% ipython --no-banner

In [1]: import numpy as np

In [2]: np.set_printoptions(precision=1, suppress=True, linewidth=140, legacy="1.25")

In [3]: mat = np.loadtxt("mat.csv", delimiter=",")

In [4]: print(mat)
[[ 0.  0. -3.  4.  1.  3.  5.  1.  3.  0. -1.]
 [ 0.  0.  1.  0. -3.  1.  2. -1.  3.  2. -2.]
 [-3.  1.  0.  0.  0.  0.  0.  0.  0.  0.  0.]
 [ 4.  0.  0.  0.  0.  0.  0.  0.  0.  0.  0.]
 [ 1. -3.  0.  0.  0.  0.  0.  0.  0.  0.  0.]
 [ 3.  1.  0.  0.  0.  0.  0.  0.  0.  0.  0.]
 [ 5.  2.  0.  0.  0.  0.  0.  0.  0.  0.  0.]
 [ 1. -1.  0.  0.  0.  0.  0.  0.  0.  0.  0.]
 [ 3.  3.  0.  0.  0.  0.  0.  0.  0.  0.  0.]
 [ 0.  2.  0.  0.  0.  0.  0.  0.  0.  0.  0.]
 [-1. -2.  0.  0.  0.  0.  0.  0.  0.  0.  0.]]

In [5]: ev, V = np.linalg.eigvalsh(mat)
ValueError: too many values to unpack (expected 2)


In [6]: ev, V = np.linalg.eigh(mat)

In [7]: print(np.round(V.T @ mat @ V, 1) + 0)
[[-8.8  0.   0.   0.   0.   0.   0.   0.   0.   0.   0. ]
 [ 0.  -5.1  0.   0.   0.   0.   0.   0.   0.   0.   0. ]
 [ 0.   0.   0.   0.   0.   0.   0.   0.   0.   0.   0. ]
 [ 0.   0.   0.   0.   0.   0.   0.   0.   0.   0.   0. ]
 [ 0.   0.   0.   0.   0.   0.   0.   0.   0.   0.   0. ]
 [ 0.   0.   0.   0.   0.   0.   0.   0.   0.   0.   0. ]
 [ 0.   0.   0.   0.   0.   0.   0.   0.   0.   0.   0. ]
 [ 0.   0.   0.   0.   0.   0.   0.   0.   0.   0.   0. ]
 [ 0.   0.   0.   0.   0.   0.   0.   0.   0.   0.   0. ]
 [ 0.   0.   0.   0.   0.   0.   0.   0.   0.   5.1  0. ]
 [ 0.   0.   0.   0.   0.   0.   0.   0.   0.   0.   8.8]]

In [8]: print(np.round(np.linalg.eigvalsh(mat @ mat), 1) + 0)
[ 0.   0.   0.   0.   0.   0.   0.  26.5 26.5 77.5 77.5]

In [9]: print(ev.round(1) + 0)
[-8.8 -5.1  0.   0.   0.   0.   0.   0.   0.   5.1  8.8]

In [10]: print(np.round(np.linalg.svd(mat, compute_uv=False), 1) + 0)
[8.8 8.8 5.1 5.1 0.  0.  0.  0.  0.  0.  0. ]

In [11]: print(np.round(V @ np.diag(ev) @ V.T, 1) + 0)
[[ 0.  0. -3.  4.  1.  3.  5.  1.  3.  0. -1.]
 [ 0.  0.  1.  0. -3.  1.  2. -1.  3.  2. -2.]
 [-3.  1.  0.  0.  0.  0.  0.  0.  0.  0.  0.]
 [ 4.  0.  0.  0.  0.  0.  0.  0.  0.  0.  0.]
 [ 1. -3.  0.  0.  0.  0.  0.  0.  0.  0.  0.]
 [ 3.  1.  0.  0.  0.  0.  0.  0.  0.  0.  0.]
 [ 5.  2.  0.  0.  0.  0.  0.  0.  0.  0.  0.]
 [ 1. -1.  0.  0.  0.  0.  0.  0.  0.  0.  0.]
 [ 3.  3.  0.  0.  0.  0.  0.  0.  0.  0.  0.]
 [ 0.  2.  0.  0.  0.  0.  0.  0.  0.  0.  0.]
 [-1. -2.  0.  0.  0.  0.  0.  0.  0.  0.  0.]]

In [12]: print(round(float(ev.sum()), 1), np.trace(mat))
-0.0 0.0

In [13]: print(np.abs(V[:, -1]).round(6).argmax())
0

In [14]: print(np.round(np.abs(V[:, -1]), 1) + 0)
[0.7 0.3 0.2 0.3 0.  0.3 0.4 0.  0.3 0.1 0.1]

In [15]: print(np.abs(np.diag(np.linalg.qr(mat)[1])) > 1e-9)
[ True  True  True  True False False False False False False False]

In [16]: print(np.linalg.lstsq(mat[:-1].T, mat[-1])[2])
4

In [17]: x0 = np.array([2, 1, 3, -2, -3, 1, 2, -1, -1, -2, -1])

In [18]: print((mat @ x0).argmax())
1

In [19]: print(mat * x0)
[[ 0.  0. -9. -8. -3.  3. 10. -1. -3. -0.  1.]
 [ 0.  0.  3. -0.  9.  1.  4.  1. -3. -4.  2.]
 [-6.  1.  0. -0. -0.  0.  0. -0. -0. -0. -0.]
 [ 8.  0.  0. -0. -0.  0.  0. -0. -0. -0. -0.]
 [ 2. -3.  0. -0. -0.  0.  0. -0. -0. -0. -0.]
 [ 6.  1.  0. -0. -0.  0.  0. -0. -0. -0. -0.]
 [10.  2.  0. -0. -0.  0.  0. -0. -0. -0. -0.]
 [ 2. -1.  0. -0. -0.  0.  0. -0. -0. -0. -0.]
 [ 6.  3.  0. -0. -0.  0.  0. -0. -0. -0. -0.]
 [ 0.  2.  0. -0. -0.  0.  0. -0. -0. -0. -0.]
 [-2. -2.  0. -0. -0.  0.  0. -0. -0. -0. -0.]]

In [20]: print(mat @ x0)
[-10.  13.  -5.   8.  -1.   7.  12.   1.   9.   2.  -4.]
